% python3 -q
>>> import numpy as np
>>> import numpy.linalg as la
>>> np.set_printoptions(precision=3, suppress=True, linewidth=100, floatmode="fixed")
>>> X = np.load("dump.npy")
>>> X
array([[ 1,  0,  0,  2,  0,  0,  1,  3,  2,  3,  2],
       [ 0,  3,  2,  3,  1,  1,  1,  3,  3,  1,  1],
       [ 0,  3,  2,  2,  1,  3,  3,  0,  2,  1,  0],
       [ 0,  1,  2,  2,  1,  1,  0,  2,  0,  0,  1],
       [ 1,  0,  2,  0,  0,  1,  0,  3,  3,  1,  1],
       [ 0,  2,  3,  3,  0,  0,  2,  2,  0,  1,  1],
       [ 3,  3,  3,  0,  2,  0,  1,  3,  3,  2,  2],
       [ 1, -6, -4, -4, -2, -2, -1, -3, -4,  1,  0]])
>>> np.argsort(-la.norm(X, axis=0).round(6), kind="stable")[:3]
array([1, 7, 8])
>>> la.matrix_rank(X, rtol=0.1)
np.int64(6)
>>> def softmax(z):
...     e = np.exp(z - z.max(axis=-1, keepdims=True))
...     return e / e.sum(axis=-1, keepdims=True)
... 
>>> np.round(softmax(X[7] + 2), 3) + 0
array([0.378, 0.000, 0.003, 0.003, 0.019, 0.019, 0.051, 0.007, 0.003, 0.378, 0.139])
>>> np.round(softmax(X[7]), 3) + 0
array([0.378, 0.000, 0.003, 0.003, 0.019, 0.019, 0.051, 0.007, 0.003, 0.378, 0.139])
>>> scores = X @ X.T / np.sqrt(11)
>>> softmax(scores).round(6).argmax(axis=1)
array([0, 1, 2, 1, 6, 5, 6, 7])
>>> f = np.array([-1, -5])
>>> np.convolve(X[2], f)
array([  0,  -3, -17, -12, -11,  -8, -18, -15,  -2, -11,  -5,   0])
>>> np.array([np.convolve(row, f, "same") for row in X])
array([[ -1,  -5,   0,  -2, -10,   0,  -1,  -8, -17, -13, -17],
       [  0,  -3, -17, -13, -16,  -6,  -6,  -8, -18, -16,  -6],
       [  0,  -3, -17, -12, -11,  -8, -18, -15,  -2, -11,  -5],
       [  0,  -1,  -7, -12, -11,  -6,  -5,  -2, -10,   0,  -1],
       [ -1,  -5,  -2, -10,   0,  -1,  -5,  -3, -18, -16,  -6],
       [  0,  -2, -13, -18, -15,   0,  -2, -12, -10,  -1,  -6],
       [ -3, -18, -18, -15,  -2, -10,  -1,  -8, -18, -17, -12],
       [ -1,   1,  34,  24,  22,  12,  11,   8,  19,  19,  -5]])
>>> np.correlate(X[2], X[6], "full")
array([ 0,  6, 10, 17, 21, 23, 23, 26, 27, 31, 28, 36, 26, 19, 25, 20, 15,  9,  9,  3,  0])
>>> Y = X / la.norm(X, axis=1, keepdims=True)
>>> gram = Y @ Y.T
>>> round(np.degrees(np.arccos(np.clip(gram[4, 3], -1, 1))), 3)
np.float64(53.96)
>>> (gram - 2 * np.eye(8)).round(6).argmax(axis=1)
array([4, 3, 1, 5, 6, 3, 4, 0])
>>> (np.abs(gram) > 0.9).astype(int)
array([[1, 0, 0, 0, 0, 0, 0, 0],
       [0, 1, 0, 0, 0, 0, 0, 1],
       [0, 0, 1, 0, 0, 0, 0, 0],
       [0, 0, 0, 1, 0, 0, 0, 0],
       [0, 0, 0, 0, 1, 0, 0, 0],
       [0, 0, 0, 0, 0, 1, 0, 0],
       [0, 0, 0, 0, 0, 0, 1, 0],
       [0, 1, 0, 0, 0, 0, 0, 1]])
>>> la.norm(Y, axis=1)
array([1.000, 1.000, 1.000, 1.000, 1.000, 1.000, 1.000, 1.000])
>>> gram[4]
array([ 0.728,  0.731,  0.429,  0.588,  1.000,  0.485,  0.798, -0.558])
>>> E = 0.9 ** np.abs(np.subtract.outer(np.arange(8), np.arange(8)))
>>> E
array([[1.000, 0.900, 0.810, 0.729, 0.656, 0.590, 0.531, 0.478],
       [0.900, 1.000, 0.900, 0.810, 0.729, 0.656, 0.590, 0.531],
       [0.810, 0.900, 1.000, 0.900, 0.810, 0.729, 0.656, 0.590],
       [0.729, 0.810, 0.900, 1.000, 0.900, 0.810, 0.729, 0.656],
       [0.656, 0.729, 0.810, 0.900, 1.000, 0.900, 0.810, 0.729],
       [0.590, 0.656, 0.729, 0.810, 0.900, 1.000, 0.900, 0.810],
       [0.531, 0.590, 0.656, 0.729, 0.810, 0.900, 1.000, 0.900],
       [0.478, 0.531, 0.590, 0.656, 0.729, 0.810, 0.900, 1.000]])
>>> f, r1 = E[6], E[3]
>>> np.round(f @ f, 3)
np.float64(4.869)
>>> p = (f @ r1) / (f @ f) * f
>>> np.outer(f, r1)
array([[0.387, 0.430, 0.478, 0.531, 0.478, 0.430, 0.387, 0.349],
       [0.430, 0.478, 0.531, 0.590, 0.531, 0.478, 0.430, 0.387],
       [0.478, 0.531, 0.590, 0.656, 0.590, 0.531, 0.478, 0.430],
       [0.531, 0.590, 0.656, 0.729, 0.656, 0.590, 0.531, 0.478],
       [0.590, 0.656, 0.729, 0.810, 0.729, 0.656, 0.590, 0.531],
       [0.656, 0.729, 0.810, 0.900, 0.810, 0.729, 0.656, 0.590],
       [0.729, 0.810, 0.900, 1.000, 0.900, 0.810, 0.729, 0.656],
       [0.656, 0.729, 0.810, 0.900, 0.810, 0.729, 0.656, 0.590]])
>>> round(float((r1 - p) @ f), 3)
0.0
>>> la.matrix_rank(np.outer(f, r1))
np.int64(1)
>>> np.round(la.norm(f + r1) ** 2 + la.norm(f - r1) ** 2, 3)
np.float64(20.589)
